$ python3 -q
>>> import numpy as np
>>> np.set_printoptions(precision=2, suppress=True, linewidth=160)
>>> rnd = lambda a: np.round(a, 2) + 0
>>> F = np.load("x.npy")
>>> F
array([[ 0.,  0.,  5.],
       [ 0.,  0., -5.],
       [ 5., -5.,  0.]])
>>> # symmetric, so the eigenvalues are real
>>> rnd(np.linalg.det(2 * F)), rnd(np.linalg.det(F))
(np.float64(0.0), np.float64(0.0))
>>> rnd(np.linalg.det(F.T))
np.float64(0.0)
>>> rnd(np.linalg.eigvals(F))
array([-7.07,  0.  ,  7.07])
>>> rnd(np.linalg.det(F[::-1]))
np.float64(0.0)
>>> def softmax(z):
...     e = np.exp(z - z.max(axis=-1, keepdims=True))
...     return e / e.sum(axis=-1, keepdims=True)
... 
>>> softmax(F).sum(axis=1)
array([1., 1., 1.])
>>> rnd(softmax(F[1] + -3))
array([0.5, 0.5, 0. ])
>>> rnd(softmax(10 * F[1]))
array([0.5, 0.5, 0. ])
>>> S = F @ F.T / np.sqrt(3)
>>> rnd(softmax(S))
array([[1., 0., 0.],
       [0., 1., 0.],
       [0., 0., 1.]])
>>> feats = np.load("run6.npy")
>>> feats
array([[ 1, -2,  4, -8],
       [ 1, -1,  1, -1],
       [ 1,  0,  0,  0]])
>>> M2 = feats / np.linalg.norm(feats, axis=1, keepdims=True)
>>> gram = M2 @ M2.T
>>> rnd(np.linalg.norm(M2, axis=1))
array([1., 1., 1.])
>>> (gram - 2 * np.eye(3)).round(6).argmax(axis=1)
array([1, 0, 1])
>>> rnd(gram[0])
array([1.  , 0.81, 0.11])
>>> np.argwhere(np.triu(np.abs(gram) > 0.95, 1))
array([], shape=(0, 2), dtype=int64)
